$ ipython --no-banner

In [1]: import numpy as np

In [2]: from numpy import linalg as LA

In [3]: np.set_printoptions(precision=2, suppress=True, linewidth=200)

In [4]: rnd = lambda a: np.round(a, 2) + 0

In [5]: X = np.load("case9.npy")

In [6]: print(rnd(X))
[[0.5  0.   0.5  0.   0.   0.  ]
 [0.   1.   0.   0.   0.   0.  ]
 [0.   0.   0.33 0.   0.33 0.33]
 [0.25 0.   0.25 0.25 0.25 0.  ]
 [0.   0.2  0.2  0.2  0.4  0.  ]
 [0.   0.   0.   0.   0.   1.  ]]

In [7]: # null space of dimension 1

In [8]: rk = LA.matrix_rank(X)

In [9]: print(rk)
5

In [10]: ns = LA.svd(X)[2][rk:].T

In [11]: print(LA.matrix_rank(X.T @ X), LA.matrix_rank(X @ X.T))
5 5

In [12]: print(ns.shape)
(6, 1)

In [13]: print([int(LA.matrix_rank(X[:, :j + 1])) for j in range(6)])
[1, 2, 3, 4, 4, 5]

In [14]: print([int(LA.matrix_rank(np.delete(X, i, axis=0))) for i in range(6)])
[5, 5, 5, 5, 5, 5]

In [15]: U, sig, vt = LA.svd(X)

In [16]: print(np.argmax(sig[:-1] / (sig[1:] + 1e-6)) + 1)
5

In [17]: print(rnd(sig))
[1.09 1.03 0.89 0.52 0.24 0.  ]

In [18]: other = U[:, :5] @ np.diag(sig[:5]) @ vt[:5]

In [19]: print(rnd(LA.norm(X - other) / LA.norm(X)))
0.0

In [20]: print(rnd(LA.norm(X - other, 2)), rnd(sig[5]))
0.0 0.0

In [21]: print(rnd(other))
[[0.5  0.   0.5  0.   0.   0.  ]
 [0.   1.   0.   0.   0.   0.  ]
 [0.   0.   0.33 0.   0.33 0.33]
 [0.25 0.   0.25 0.25 0.25 0.  ]
 [0.   0.2  0.2  0.2  0.4  0.  ]
 [0.   0.   0.   0.   0.   1.  ]]

In [22]: print(LA.matrix_rank(other))
5

In [23]: print(rnd(np.abs(X - other).max()))
0.0

In [24]: feats = np.load("m.npy")

In [25]: print(feats)
[[0 1 0 1 0 0 0 0 1]
 [1 0 0 0 1 0 0 0 0]
 [0 0 0 0 0 0 1 1 0]
 [1 0 0 0 0 1 0 0 0]
 [0 1 0 0 0 1 0 0 0]
 [0 0 0 1 1 0 0 0 0]
 [0 0 1 0 0 0 0 1 1]
 [0 0 1 0 0 0 1 0 1]
 [1 0 0 0 0 0 1 1 0]]

In [26]: # equal to its transpose

In [27]: print(np.all(LA.eigvalsh(feats) > 0))
False

In [28]: print([round(float(LA.det(feats[:i, :i])), 2) + 0 for i in range(1, 10)])
[0.0, -1.0, 0.0, 0.0, 0.0, 0.0, -2.0, 4.0, -2.0]

In [29]: ev, vecs = LA.eigh(feats)

In [30]: vec = np.array([-1, 2, 2, -1, 0, -3, -1, 2, 2])

In [31]: print((np.sign(vecs[:, -1].round(6)) == np.sign(vecs[0, -1].round(6))).astype(int))
[1 1 1 1 1 1 1 1 1]

In [32]: W0 = np.loadtxt("a.csv", delimiter=",")

In [33]: print(rnd(W0))
[[-0.5  -0.21  0.84  0.06]
 [ 0.7  -0.66  0.25 -0.11]
 [-0.15 -0.39 -0.25  0.87]
 [ 0.5   0.6   0.41  0.47]]

In [34]: # keeps lengths

In [35]: q, vecs = LA.qr(W0[:, :2])[0], LA.qr(W0[:, 2:])[0]

In [36]: sig = LA.svd(q.T @ vecs, compute_uv=False)

In [37]: print(rnd(LA.norm(q @ q.T - vecs @ vecs.T, 2)))
1.0

In [38]: print(np.degrees(np.arccos(sig.clip(0, 1))))
[90. 90.]

In [39]: print((sig > 0.9).sum())
0

In [40]: A = np.load("layer16.npy")

In [41]: print(A)
[[ 3 -5  4  3  4  1 -1 -3]
 [-5  3 -5  4  3  4  1 -1]
 [ 4 -5  3 -5  4  3  4  1]
 [ 3  4 -5  3 -5  4  3  4]
 [ 4  3  4 -5  3 -5  4  3]
 [ 1  4  3  4 -5  3 -5  4]
 [-1  1  4  3  4 -5  3 -5]
 [-3 -1  1  4  3  4 -5  3]]

In [42]: # equal to its transpose

In [43]: other = A / LA.norm(A, axis=1, keepdims=True)

In [44]: G = other @ other.T

In [45]: print(rnd(LA.norm(other, axis=1)))
[1. 1. 1. 1. 1. 1. 1. 1.]

In [46]: print((np.abs(G) > 0.9).astype(int))
[[1 0 0 0 0 0 0 0]
 [0 1 0 0 0 0 0 0]
 [0 0 1 0 0 0 0 0]
 [0 0 0 1 0 0 0 0]
 [0 0 0 0 1 0 0 0]
 [0 0 0 0 0 1 0 0]
 [0 0 0 0 0 0 1 0]
 [0 0 0 0 0 0 0 1]]

In [47]: print(rnd(G))
[[ 1.   -0.21  0.46 -0.51 -0.08 -0.17  0.43  0.28]
 [-0.21  1.   -0.39  0.3  -0.54 -0.04  0.    0.43]
 [ 0.46 -0.39  1.   -0.25  0.45 -0.46 -0.04 -0.17]
 [-0.51  0.3  -0.25  1.   -0.18  0.45 -0.54 -0.08]
 [-0.08 -0.54  0.45 -0.18  1.   -0.25  0.3  -0.51]
 [-0.17 -0.04 -0.46  0.45 -0.25  1.   -0.39  0.46]
 [ 0.43  0.   -0.04 -0.54  0.3  -0.39  1.   -0.21]
 [ 0.28  0.43 -0.17 -0.08 -0.51  0.46 -0.21  1.  ]]

In [48]: print(np.argwhere(np.triu(np.abs(G) > 0.95, 1)))
[]

In [49]: data = np.loadtxt("w.csv", delimiter=",")

In [50]: print(rnd(data))
[[ 0.01 -0.04 -0.04  0.06 -0.04  0.01]
 [-0.04  0.2   0.2  -0.28  0.2  -0.04]
 [-0.04  0.2   0.2  -0.28  0.2  -0.04]
 [ 0.06 -0.28 -0.28  0.39 -0.28  0.06]
 [-0.04  0.2   0.2  -0.28  0.2  -0.04]
 [ 0.01 -0.04 -0.04  0.06 -0.04  0.01]]

In [51]: # rows and columns are dependent

In [52]: print(rnd(data @ LA.pinv(data) @ data))
[[ 0.01 -0.04 -0.04  0.06 -0.04  0.01]
 [-0.04  0.2   0.2  -0.28  0.2  -0.04]
 [-0.04  0.2   0.2  -0.28  0.2  -0.04]
 [ 0.06 -0.28 -0.28  0.39 -0.28  0.06]
 [-0.04  0.2   0.2  -0.28  0.2  -0.04]
 [ 0.01 -0.04 -0.04  0.06 -0.04  0.01]]

In [53]: print(np.allclose(data[:-1].T @ LA.lstsq(data[:-1].T, data[-1])[0], data[-1]))
True

In [54]: print(np.argsort(-LA.norm(data, axis=0).round(6), kind="stable")[:3])
[3 1 2]

In [55]: print(LA.matrix_rank(data, rtol=0.1))
1

In [56]: print(LA.cond(data) > 100)
True

In [57]: U, sig, vt = LA.svd(data)

In [58]: print(np.argmax(sig[:-1] / (sig[1:] + 1e-6)) + 1)
1

In [59]: print(rnd(sig))
[1. 0. 0. 0. 0. 0.]

In [60]: other = U[:, :1] @ np.diag(sig[:1]) @ vt[:1]

In [61]: print(rnd(LA.norm(data - other) / LA.norm(data)))
0.0

In [62]: print(LA.matrix_rank(data, rtol=0.05))
1

In [63]: print(rnd(other))
[[ 0.01 -0.04 -0.04  0.06 -0.04  0.01]
 [-0.04  0.2   0.2  -0.28  0.2  -0.04]
 [-0.04  0.2   0.2  -0.28  0.2  -0.04]
 [ 0.06 -0.28 -0.28  0.39 -0.28  0.06]
 [-0.04  0.2   0.2  -0.28  0.2  -0.04]
 [ 0.01 -0.04 -0.04  0.06 -0.04  0.01]]

In [64]: print(rnd(np.abs(data - other).max()))
0.0

In [65]: w1 = np.array([[1, 2, 1, 1],
    ...:     [2, 1, 1, 0],
    ...:     [1, 2, 1, 0],
    ...:     [0, 0, 1, 2],
    ...:     [2, 1, 0, 0],
    ...:     [0, 2, 2, 1]])

In [66]: beta = np.array([0, -1, -1, 0])

In [67]: H = np.maximum(data @ w1 + beta, 0)

In [68]: print((H > 0).mean(axis=0))
[0.5 0.  0.  0.5]

In [69]: cent = np.array([[-1, -1], [0, 3], [3, 2], [-2, -3]])

In [70]: print(w1 @ cent)
[[ 0  4]
 [ 1  3]
 [ 2  7]
 [-1 -4]
 [-2  1]
 [ 4  7]]

In [71]: print((H @ cent).round(6).argmax(axis=1))
[0 0 0 0 0 0]

In [72]: M = np.loadtxt("sample2.csv", delimiter=",")

In [73]: print(M)
[[  9.   0.   6.  -6.]
 [  0.   0.   0.   0.]
 [  1.   2.  -1.  -1.]
 [ 13.   2.   8. -10.]]

In [74]: # rows and columns are dependent

In [75]: print(M.reshape(-1, 2))
[[  9.   0.]
 [  6.  -6.]
 [  0.   0.]
 [  0.   0.]
 [  1.   2.]
 [ -1.  -1.]
 [ 13.   2.]
 [  8. -10.]]

In [76]: t3 = M.reshape(4, 2, -1)

In [77]: print(np.swapaxes(t3, 1, 2)[1])
[[0. 0.]
 [0. 0.]]

In [78]: print(t3.sum(axis=1))
[[15. -6.]
 [ 0.  0.]
 [ 0.  1.]
 [21. -8.]]

In [79]: print(t3.shape)
(4, 2, 2)

In [80]: print(t3[:, 0])
[[ 9.  0.]
 [ 0.  0.]
 [ 1.  2.]
 [13.  2.]]

In [81]: U, sig, vt = LA.svd(M)

In [82]: print(np.argmax(sig[:-1] / (sig[1:] + 1e-6)) + 1)
3

In [83]: other = U[:, :3] @ np.diag(sig[:3]) @ vt[:3]

In [84]: print(rnd(LA.norm(M - other, 2)), rnd(sig[3]))
0.0 0.0

In [85]: print(LA.matrix_rank(other))
3

In [86]: print(M @ M)
[[  9.   0.   0.   0.]
 [  0.   0.   0.   0.]
 [ -5.  -4.  -1.   5.]
 [ -5.  -4. -10.  14.]]

In [87]: print(rnd(np.abs(LA.eigvals(M)).max()))
3.0

In [88]: print((M + M.T) / 2)
[[  9.    0.    3.5   3.5]
 [  0.    0.    1.    1. ]
 [  3.5   1.   -1.    3.5]
 [  3.5   1.    3.5 -10. ]]

In [89]: LA.determinant(M)
Traceback (most recent call last):
  Cell In[89], line 1
    LA.determinant(M)
AttributeError: module 'numpy.linalg' has no attribute 'determinant'


In [90]: print(rnd(np.sort(np.abs(LA.eigvals(M)))))
[0. 2. 3. 3.]

In [91]: M.inv()
Traceback (most recent call last):
  Cell In[91], line 1
    M.inv()
AttributeError: 'numpy.ndarray' object has no attribute 'inv'


In [92]: print(rnd(LA.matrix_power(M, 3)))
[[  81.    0.   54.  -54.]
 [   0.    0.    0.    0.]
 [  19.    8.   11.  -19.]
 [ 127.    8.   92. -100.]]

In [93]: print(np.allclose(M, M.T))
False

In [94]: print(rnd(LA.det(M)))
0.0

In [95]: print(np.kron(np.eye(2, dtype=int), M))
[[  9.   0.   6.  -6.   0.   0.   0.  -0.]
 [  0.   0.   0.   0.   0.   0.   0.   0.]
 [  1.   2.  -1.  -1.   0.   0.  -0.  -0.]
 [ 13.   2.   8. -10.   0.   0.   0.  -0.]
 [  0.   0.   0.  -0.   9.   0.   6.  -6.]
 [  0.   0.   0.   0.   0.   0.   0.   0.]
 [  0.   0.  -0.  -0.   1.   2.  -1.  -1.]
 [  0.   0.   0.  -0.  13.   2.   8. -10.]]

In [96]: print(rnd(LA.det(M[::-1])))
0.0

In [97]: proj = np.triu(np.array([[0, -2, -2, -2], [0, 1, 2, 1], [-2, 0, 0, 0], [1, -2, -1, 0]]), 1) + np.eye(4)

In [98]: other = proj @ M @ LA.inv(proj)

In [99]: print(LA.matrix_rank(other))
3

In [100]: print(rnd(np.poly(other)))
[  1.   2.  -9. -18.   0.]

In [101]: print(np.trace(other), np.trace(M))
-2.0 -2.0

In [102]: arr = np.loadtxt("block4.csv", delimiter=",")

In [103]: print(arr)
[[ 0.  0.  0.  0.  0.  0.  1.  0.]
 [ 0.  0.  0.  0.  1.  0.  0.  0.]
 [ 3.  0.  0.  2. -1.  2.  0.  0.]
 [ 0. -4.  0.  3.  0.  2.  0.  0.]
 [ 1.  0.  0.  0.  1.  0.  5.  0.]
 [-5.  0.  0. -1.  0. -5.  5.  0.]
 [ 0.  0.  0.  0.  0.  0. -4. -5.]
 [ 0. -5.  0.  0.  0.  0.  2.  0.]
 [ 2.  0.  0.  0.  0.  0.  0.  0.]]

In [104]: # rows and columns are dependent

In [105]: print(np.argsort(-LA.norm(arr, axis=0).round(6), kind="stable")[:3])
[6 1 0]

In [106]: print([round(float(x), 2) for x in LA.svd(arr, compute_uv=False)[:3]])
[10.33, 7.64, 6.02]

In [107]: print(rnd(LA.norm(arr, 2) / LA.norm(arr)))
0.69

In [108]: U, sig, vt = LA.svd(arr)

In [109]: print(rnd(sig))
[10.33  7.64  6.02  3.8   2.54  1.73  0.9   0.  ]

In [110]: print(np.argmax(sig[:-1] / (sig[1:] + 1e-6)) + 1)
7

In [111]: other = U[:, :7] @ np.diag(sig[:7]) @ vt[:7]

In [112]: print(LA.matrix_rank(other))
7

In [113]: print(rnd(np.abs(arr - other).max()))
0.0

In [114]: print(LA.matrix_rank(arr, rtol=0.05))
7

In [115]: print(rnd(LA.norm(arr - other) / LA.norm(arr)))
0.0

In [116]: print(rnd(other))
[[ 0.  0.  0.  0.  0.  0.  1.  0.]
 [ 0.  0.  0.  0.  1.  0.  0.  0.]
 [ 3.  0.  0.  2. -1.  2.  0.  0.]
 [ 0. -4.  0.  3.  0.  2.  0.  0.]
 [ 1.  0.  0.  0.  1.  0.  5.  0.]
 [-5.  0.  0. -1.  0. -5.  5.  0.]
 [ 0.  0.  0.  0.  0.  0. -4. -5.]
 [ 0. -5.  0.  0.  0.  0.  2.  0.]
 [ 2.  0.  0.  0.  0.  0.  0.  0.]]

In [117]: G = arr.T @ arr

In [118]: print(rnd(LA.eigvalsh(G)[::-1]))
[106.72  58.33  36.28  14.43   6.44   3.     0.81   0.  ]

In [119]: print((arr @ arr.T).shape)
(9, 9)

In [120]: print(G)
[[ 39.   0.   0.  11.  -2.  31. -20.   0.]
 [  0.  41.   0. -12.   0.  -8. -10.   0.]
 [  0.   0.   0.   0.   0.   0.   0.   0.]
 [ 11. -12.   0.  14.  -2.  15.  -5.   0.]
 [ -2.   0.   0.  -2.   3.  -2.   5.   0.]
 [ 31.  -8.   0.  15.  -2.  33. -25.   0.]
 [-20. -10.   0.  -5.   5. -25.  71.  20.]
 [  0.   0.   0.   0.   0.   0.  20.  25.]]

In [121]: print(np.diag(G))
[39. 41.  0. 14.  3. 33. 71. 25.]

In [122]: print(np.allclose(G, G.T))
True

In [123]: print(np.trace(G), (arr ** 2).sum())
226.0 226.0

In [124]: print(LA.matrix_rank(G))
7

In [125]: print(rnd(LA.svd(arr, compute_uv=False) ** 2))
[106.72  58.33  36.28  14.43   6.44   3.     0.81   0.  ]
